% python3 -q
>>> import numpy as np
>>> np.set_printoptions(precision=1, suppress=True, linewidth=160)
>>> E = np.load("mat.npy")
>>> print(E)
[[  3.8  -6.6   0.9  -1.1 -24.2]
 [ -8.   13.    2.3  -2.8  15.6]
 [  2.1  -2.9  -1.9   1.3  -1.1]
 [  2.6 -12.8  -0.8  -0.1  -6.3]
 [  9.3  17.    0.2  -2.5 -28.6]
 [ -7.6   7.5  -0.2  -0.7  -0.2]
 [ -7.3 -13.5  -0.5  -0.1 -19. ]
 [ -2.   -8.8  -1.5  -3.1 -26.8]
 [  9.1   1.5  -2.1   0.8 -19.9]
 [ -6.4   6.   -0.8  -4.5   7.1]
 [  0.5  12.8   1.    1.8 -25.7]
 [  0.9  11.4   0.8  -1.2 -15. ]
 [  2.7  -4.5   1.2  -1.9  16.3]
 [  1.5  -3.2   1.5  -0.8 -62. ]
 [-11.    7.6   0.9   2.  -16.5]
 [  0.5  -3.3   0.2   4.   27.8]
 [  0.9   6.8  -2.1   1.2   2.1]
 [  5.1  -2.    1.1   5.6   0.1]
 [  0.7   6.6   3.3  -0.1 -14.3]]
>>> gram = np.cov(E, rowvar=False)
>>> print(np.median(E, axis=0))
[  0.9   1.5   0.2  -0.1 -14.3]
>>> print(np.round(np.corrcoef(E.T), 1) + 0)
[[ 1.  -0.1 -0.1  0.2 -0.2]
 [-0.1  1.   0.3 -0.1  0. ]
 [-0.1  0.3  1.   0.  -0.1]
 [ 0.2 -0.1  0.   1.   0.2]
 [-0.2  0.  -0.1  0.2  1. ]]
>>> print(np.polyfit(E[:, 2], E[:, 1], 1))
[1.8 1.4]
>>> print(np.argsort(-E.std(axis=0).round(6), kind="stable"))
[4 1 0 3 2]
>>> print(gram.round(1) + 0)
[[ 31.9  -3.1  -1.2   2.7 -24.9]
 [ -3.1  81.    3.9  -3.    6.6]
 [ -1.2   3.9   2.2   0.   -2. ]
 [  2.7  -3.    0.    6.1   7.9]
 [-24.9   6.6  -2.    7.9 419.5]]
>>> print(E.std(axis=0))
[ 5.5  8.8  1.5  2.4 19.9]
>>> print(np.linalg.eigvalsh(gram)[::-1])
[421.4  81.4  30.5   5.5   1.9]
>>> def softmax(z):
...     e = np.exp(z - z.max(axis=-1, keepdims=True))
...     return e / e.sum(axis=-1, keepdims=True)
... 
>>> print(np.round(softmax(E[0]), 1) + 0)
[0.9 0.  0.1 0.  0. ]
>>> print(np.round(softmax(10 * E[0]), 1) + 0)
[1. 0. 0. 0. 0.]
>>> att = E @ E.T / np.sqrt(5)
>>> print(softmax(att)[0] @ E)
[  1.5  -3.2   1.5  -0.8 -62. ]
>>> Y = np.array([[-1, -3, -5], [0, -3, -2], [-3, -4, 1]])
>>> W2 = np.array([[1, 4, 3, 2, 3],
...     [0, 2, 4, 3, 1],
...     [3, 4, 4, 1, 0],
...     [5, 5, 3, 2, 1],
...     [2, 5, 2, 0, 3]])
>>> mat = np.block([[Y, np.zeros((3, 5))], [np.zeros((5, 3)), W2]])
>>> print(mat)
[[-1. -3. -5.  0.  0.  0.  0.  0.]
 [ 0. -3. -2.  0.  0.  0.  0.  0.]
 [-3. -4.  1.  0.  0.  0.  0.  0.]
 [ 0.  0.  0.  1.  4.  3.  2.  3.]
 [ 0.  0.  0.  0.  2.  4.  3.  1.]
 [ 0.  0.  0.  3.  4.  4.  1.  0.]
 [ 0.  0.  0.  5.  5.  3.  2.  1.]
 [ 0.  0.  0.  2.  5.  2.  0.  3.]]
>>> x0 = np.array([5, 1, 3, 4, 2, 2, 1, 3])
>>> y = mat @ x0
>>> beta, lr = np.zeros(8), 1 / np.linalg.norm(mat, 2) ** 2
>>> for i in range(30):
...     beta -= lr * mat.T @ (mat @ beta - y)
...     if i % 5 == 0: print(i, round(np.linalg.norm(mat @ beta - y), 1))
... 
0 21.9
5 7.3
10 5.5
15 5.1
20 4.8
25 4.6
>>> print(beta)
[2.1 2.8 2.2 2.7 3.6 1.7 0.9 1.5]
>>> print(np.round(np.linalg.cond(mat), 1))
364.6
>>> M = np.load("w.npy")
>>> print(M)
[[ 6  3  4]
 [14  8 13]
 [23  8 20]
 [27 11 21]
 [36 11 26]
 [36 14 35]
 [38 16 38]
 [44 19 44]
 [46 22 47]
 [52 26 54]]
>>> W2 = M[[2, 5]].astype(float)
>>> for _ in range(5):
...     z = np.linalg.norm(M[:, None] - W2, axis=-1).argmin(axis=1)
...     W2 = np.array([M[z == j].mean(axis=0) for j in range(2)])
... 
>>> print(z)
[0 0 0 0 1 1 1 1 1 1]
>>> print(np.abs(W2[1] - W2[0]).argmax())
2
>>> print(W2[1] - W2[0])
[24.5 10.5 26.2]
>>> cen = M - M.mean(axis=0)
>>> vecs = np.linalg.svd(cen)[2][:1]
>>> Y = cen - cen @ vecs.T @ vecs
>>> print((cen @ vecs.T).std(axis=0))
[21.4]
>>> print(np.diag(vecs.T @ vecs))
[0.4 0.1 0.5]
>>> z = M[:, 0] > np.median(M[:, 0])
>>> u = M[z].mean(axis=0) - M[~z].mean(axis=0)
>>> print(((M - M.mean(axis=0)) @ u > 0).astype(int))
[0 0 0 0 0 1 1 1 1 1]
>>> arr = np.load("block18.npy")
>>> print(arr)
[[2 3 5 9 1 7 7 4 3]
 [0 6 8 3 0 1 9 3 7]
 [6 1 0 1 6 9 7 2 1]
 [9 0 0 2 8 1 2 9 3]
 [4 0 6 7 7 5 8 8 4]
 [5 1 2 3 4 8 3 7 7]
 [6 3 1 5 7 0 8 8 1]]
>>> ang = np.radians(53)
>>> R = np.eye(9)
>>> R[3, 3] = R[4, 4] = np.cos(ang)
>>> R[3, 4], R[4, 3] = -np.sin(ang), np.sin(ang)
>>> print(R)
[[ 1.   0.   0.   0.   0.   0.   0.   0.   0. ]
 [ 0.   1.   0.   0.   0.   0.   0.   0.   0. ]
 [ 0.   0.   1.   0.   0.   0.   0.   0.   0. ]
 [ 0.   0.   0.   0.6 -0.8  0.   0.   0.   0. ]
 [ 0.   0.   0.   0.8  0.6  0.   0.   0.   0. ]
 [ 0.   0.   0.   0.   0.   1.   0.   0.   0. ]
 [ 0.   0.   0.   0.   0.   0.   1.   0.   0. ]
 [ 0.   0.   0.   0.   0.   0.   0.   1.   0. ]
 [ 0.   0.   0.   0.   0.   0.   0.   0.   1. ]]
>>> Y = arr @ R.T
>>> print(np.abs(Y - arr).max(axis=0))
[0.  0.  0.  8.4 6.8 0.  0.  0.  0. ]
>>> print(np.allclose(arr @ arr.T, Y @ Y.T))
True
>>> print(round(float(np.linalg.det(R)), 1), round(np.trace(R), 1))
1.0 8.2
>>> print(softmax(arr).sum(axis=1))
[1. 1. 1. 1. 1. 1. 1.]
>>> print(np.round(softmax(arr[2]), 1) + 0)
[0.  0.  0.  0.  0.  0.8 0.1 0.  0. ]
>>> print(np.round(softmax(arr[2] + 2), 1) + 0)
[0.  0.  0.  0.  0.  0.8 0.1 0.  0. ]
>>> att = arr @ arr.T / np.sqrt(9)
>>> print(np.round(softmax(att)[2] @ arr, 1) + 0)
[6. 1. 0. 1. 6. 9. 7. 2. 1.]
>>> print(np.round(softmax(att), 1) + 0)
[[0.5 0.  0.  0.  0.5 0.  0. ]
 [0.  1.  0.  0.  0.  0.  0. ]
 [0.  0.  1.  0.  0.  0.  0. ]
 [0.  0.  0.  1.  0.  0.  0. ]
 [0.  0.  0.  0.  1.  0.  0. ]
 [0.  0.  0.  0.  0.7 0.3 0. ]
 [0.  0.  0.  0.  0.3 0.  0.7]]
>>> print(softmax(att).round(6).argmax(axis=1))
[0 1 2 3 4 4 6]
>>> blk = np.stack([arr, 2 * arr, arr[::-1]])
>>> print(blk.sum(axis=0))
[[12 12 16 32 10 21 29 20 10]
 [ 5 19 26 12  4 11 30 16 28]
 [22  3  6 10 25 32 29 14  7]
 [36  0  0  8 32  4  8 36 12]
 [18  1 18 22 27 24 31 26 13]
 [15  9 14 12 12 25 18 24 28]
 [20 12  8 24 22  7 31 28  6]]
>>> print(np.linalg.matrix_rank(blk))
[7 7 7]
>>> left, sig, Vh = np.linalg.svd(arr, full_matrices=False)
>>> print(np.round(sig / sig[0], 1) + 0)
[1.  0.4 0.3 0.2 0.2 0.1 0. ]
>>> print(np.round(left.T @ arr @ Vh.T, 1) + 0)
[[36.1  0.   0.   0.   0.   0.   0. ]
 [ 0.  14.9  0.   0.   0.   0.   0. ]
 [ 0.   0.  10.1  0.   0.   0.   0. ]
 [ 0.   0.   0.   7.4  0.   0.   0. ]
 [ 0.   0.   0.   0.   6.5  0.   0. ]
 [ 0.   0.   0.   0.   0.   3.8  0. ]
 [ 0.   0.   0.   0.   0.   0.   1.6]]
>>> print(np.abs(Vh[0]))
[0.3 0.1 0.2 0.3 0.4 0.3 0.5 0.4 0.3]
>>> print(np.cumsum(sig ** 2) / np.sum(sig ** 2))
[0.7 0.9 0.9 1.  1.  1.  1. ]
>>> print(round(float(np.sqrt((sig ** 2).sum())), 1), round(np.linalg.norm(arr), 1))
41.7 41.7
>>> print(left.shape, sig.shape, Vh.shape)
(7, 7) (7,) (7, 9)
>>> Y = np.array([[0, 2, -2, 1, 0, -1, 1],
...     [-1, -2, -1, 2, 1, 0, 2],
...     [0, 2, -2, 0, 0, 0, -2],
...     [0, -2, 0, 0, 0, -2, -1],
...     [-1, 1, 0, 1, 1, -2, -2],
...     [-2, 2, -2, 1, -2, 0, -2],
...     [2, -1, 0, 1, 2, 0, 0]])
>>> data = Y - Y.T
>>> print(data)
[[ 0  3 -2  1  1  1 -1]
 [-3  0 -3  4  0 -2  3]
 [ 2  3  0  0  0  2 -2]
 [-1 -4  0  0 -1 -3 -2]
 [-1  0  0  1  0  0 -4]
 [-1  2 -2  3  0  0 -2]
 [ 1 -3  2  2  4  2  0]]
>>> rng = np.random.default_rng(508)
>>> z = rng.permutation(7)
>>> print(z)
[4 6 5 1 3 2 0]
>>> Y = data[z][:, z]
>>> print(np.trace(Y))
0
>>> print(np.round(np.linalg.det(Y), 1), round(float(np.linalg.det(data[z])), 1))
0.0 0.0
>>> rk = np.linalg.matrix_rank(data)
>>> print(rk)
6
>>> ns = np.linalg.svd(data)[2][rk:].T
>>> print([int(np.linalg.matrix_rank(data[:i])) for i in range(1, len(data) + 1)])
[1, 2, 3, 4, 5, 5, 6]
>>> print(np.linalg.matrix_rank(data.T @ data), np.linalg.matrix_rank(data @ data.T))
6 6
>>> print(ns.shape)
(7, 1)
>>> print([int(np.linalg.matrix_rank(data[:, :j + 1])) for j in range(7)])
[1, 2, 3, 4, 5, 5, 6]
>>> print(np.allclose(data @ ns, 0))
True
>>> print([int(np.linalg.matrix_rank(np.delete(data, i, axis=0))) for i in range(7)])
[6, 6, 6, 6, 6, 6, 5]
>>> x0 = np.array([3, 0, 1, 2, 1, -1, 2])
>>> print((data * x0).sum(axis=1))
[-2  4  0 -5 -9 -3 11]
>>> print(np.round(np.abs(np.linalg.eigvals(data)).max(), 1))
7.8
>>> print(np.trace(data))
0
>>> print(np.allclose(data @ data.T, data.T @ data))
True
>>> cen = M - M.mean(axis=0)
>>> left, sig, Vh = np.linalg.svd(cen, full_matrices=False)
>>> print(np.abs(left[:, 0]).argmax())
0
>>> print(np.round(sig ** 2 / (sig ** 2).sum(), 1) + 0)
[1. 0. 0.]
>>> print(np.linalg.matrix_rank(cen))
3
>>> print(Vh[0] * np.sign(Vh[0, np.abs(Vh[0]).argmax()]))
[0.6 0.3 0.7]
>>> A = np.load("dump.npy")
>>> print(A)
[[6 0 0 0 0 0]
 [2 7 0 0 0 0]
 [8 8 3 0 0 0]
 [5 1 1 0 0 0]
 [4 4 8 6 9 0]
 [1 5 0 5 6 6]]
>>> z = rng.permutation(6)
>>> print(z)
[3 0 2 5 1 4]
>>> Y = A[z][:, z]
>>> print(round(np.linalg.det(Y), 1), round(float(np.linalg.det(A[z])), 1))
-0.0 0.0
>>> print(np.trace(Y))
31
>>> print(np.sort(np.abs(np.linalg.eigvals(Y))))
[0. 3. 6. 6. 7. 9.]
>>> print(np.allclose(Y, A))
False
>>> print(np.diag(Y))
[0 6 3 6 7 9]
>>> print([round(float(x), 1) for x in np.linalg.svd(A, compute_uv=False)[:3]])
[19.3, 11.2, 7.8]
>>> print(np.linalg.matrix_rank(A, rtol=0.1))
4
>>> print(np.prod(np.diag(A)), round(float(np.linalg.det(A)), 1))
0 0.0
>>> u, g = A[0], A[3]
>>> print(u @ g)
30
>>> p = (u @ g) / (u @ u) * u
>>> print(np.linalg.matrix_rank(np.outer(u, g)))
1
>>> print(np.outer(u, g))
[[30  6  6  0  0  0]
 [ 0  0  0  0  0  0]
 [ 0  0  0  0  0  0]
 [ 0  0  0  0  0  0]
 [ 0  0  0  0  0  0]
 [ 0  0  0  0  0  0]]
>>> J = np.loadtxt("run16.csv", delimiter=",")
>>> print(J)
[[ 1.   0.   0.   0.   0.   0.   0.   0.   0.   0. ]
 [ 0.   1.   0.   0.   0.   0.   0.   0.   0.   0. ]
 [ 0.   0.   1.   0.   0.   0.   0.   0.   0.   0. ]
 [ 0.   0.   0.   1.   0.   0.   0.   0.   0.   0. ]
 [ 0.   0.   0.   0.   1.   0.   0.   0.   0.   0. ]
 [ 0.   0.   0.   0.   0.   0.7  0.   0.7  0.   0. ]
 [ 0.   0.   0.   0.   0.   0.   1.   0.   0.   0. ]
 [ 0.   0.   0.   0.   0.  -0.7  0.   0.7  0.   0. ]
 [ 0.   0.   0.   0.   0.   0.   0.   0.   1.   0. ]
 [ 0.   0.   0.   0.   0.   0.   0.   0.   0.   1. ]]
>>> print(np.flatnonzero(np.linalg.matrix_power((J != 0) + (J.T != 0) + np.eye(10), 10)[6]))
[6]
>>> print((np.linalg.matrix_power((J != 0) + (J.T != 0) + np.eye(10), 10) > 0).astype(int))
[[1 0 0 0 0 0 0 0 0 0]
 [0 1 0 0 0 0 0 0 0 0]
 [0 0 1 0 0 0 0 0 0 0]
 [0 0 0 1 0 0 0 0 0 0]
 [0 0 0 0 1 0 0 0 0 0]
 [0 0 0 0 0 1 0 1 0 0]
 [0 0 0 0 0 0 1 0 0 0]
 [0 0 0 0 0 1 0 1 0 0]
 [0 0 0 0 0 0 0 0 1 0]
 [0 0 0 0 0 0 0 0 0 1]]
>>> print(np.round(J @ J, 1) + 0)
[[ 1.  0.  0.  0.  0.  0.  0.  0.  0.  0.]
 [ 0.  1.  0.  0.  0.  0.  0.  0.  0.  0.]
 [ 0.  0.  1.  0.  0.  0.  0.  0.  0.  0.]
 [ 0.  0.  0.  1.  0.  0.  0.  0.  0.  0.]
 [ 0.  0.  0.  0.  1.  0.  0.  0.  0.  0.]
 [ 0.  0.  0.  0.  0.  0.  0.  1.  0.  0.]
 [ 0.  0.  0.  0.  0.  0.  1.  0.  0.  0.]
 [ 0.  0.  0.  0.  0. -1.  0.  0.  0.  0.]
 [ 0.  0.  0.  0.  0.  0.  0.  0.  1.  0.]
 [ 0.  0.  0.  0.  0.  0.  0.  0.  0.  1.]]
>>> print((J != 0).astype(int))
[[1 0 0 0 0 0 0 0 0 0]
 [0 1 0 0 0 0 0 0 0 0]
 [0 0 1 0 0 0 0 0 0 0]
 [0 0 0 1 0 0 0 0 0 0]
 [0 0 0 0 1 0 0 0 0 0]
 [0 0 0 0 0 1 0 1 0 0]
 [0 0 0 0 0 0 1 0 0 0]
 [0 0 0 0 0 1 0 1 0 0]
 [0 0 0 0 0 0 0 0 1 0]
 [0 0 0 0 0 0 0 0 0 1]]
>>> x0 = np.array([4, 9, 9, 8, 4, 1, 2, 4, 8, 5])
>>> print(np.round(np.linalg.norm(x0), 1), round(float(np.linalg.norm(J @ x0)), 1))
19.2 19.2
>>> print(J.T @ (J @ x0))
[4. 9. 9. 8. 4. 1. 2. 4. 8. 5.]
>>> print(np.abs(np.linalg.eigvals(J)))
[1. 1. 1. 1. 1. 1. 1. 1. 1. 1.]
>>> u = np.array([-3, 2, 0])
>>> m1 = np.outer(rng.normal(size=36), u) + 0.1 * rng.normal(size=(36, 3))
>>> print(m1.round(1) + 0)
[[  2.2  -1.6   0. ]
 [  0.4  -0.2   0. ]
 [  2.4  -1.5  -0.1]
 [ -7.4   5.    0. ]
 [ -4.    2.8   0. ]
 [ -1.9   1.3   0.1]
 [ -5.4   3.5  -0.1]
 [  2.8  -1.9   0. ]
 [ -4.4   2.9   0. ]
 [-10.2   6.7   0. ]
 [ -1.6   1.1   0. ]
 [  1.1  -0.7   0. ]
 [ -4.    2.6   0.1]
 [  0.8  -0.8   0. ]
 [ -0.6   0.7   0. ]
 [ -4.4   2.9   0.1]
 [ -0.1   0.2   0. ]
 [ -1.1   0.6  -0.2]
 [ -1.3   0.9   0. ]
 [ -2.9   1.8   0.1]
 [ -3.7   2.4  -0.1]
 [ -4.1   2.8  -0.2]
 [  1.3  -1.    0. ]
 [ -1.3   0.8  -0.1]
 [ -0.4   0.4   0.1]
 [  0.    0.    0. ]
 [  1.5  -1.    0. ]
 [  8.4  -5.5   0. ]
 [ -1.1   0.7  -0.1]
 [ -4.2   2.7   0. ]
 [ -5.3   3.4   0. ]
 [  4.3  -3.1   0.1]
 [ -4.4   3.    0.1]
 [  0.3   0.    0.1]
 [  1.8  -1.3   0.2]
 [  2.5  -1.5  -0.1]]
>>> gram = np.cov(m1, rowvar=False)
>>> print(np.argwhere(np.triu(np.abs(np.corrcoef(m1.T)) > 0.8, 1)))
[[0 1]]
>>> print(np.round(np.polyfit(m1[:, 1], m1[:, 2], 1), 1) + 0)
[0. 0.]
>>> print(np.round(np.median(m1, axis=0), 1) + 0)
[-1.1  0.7  0. ]
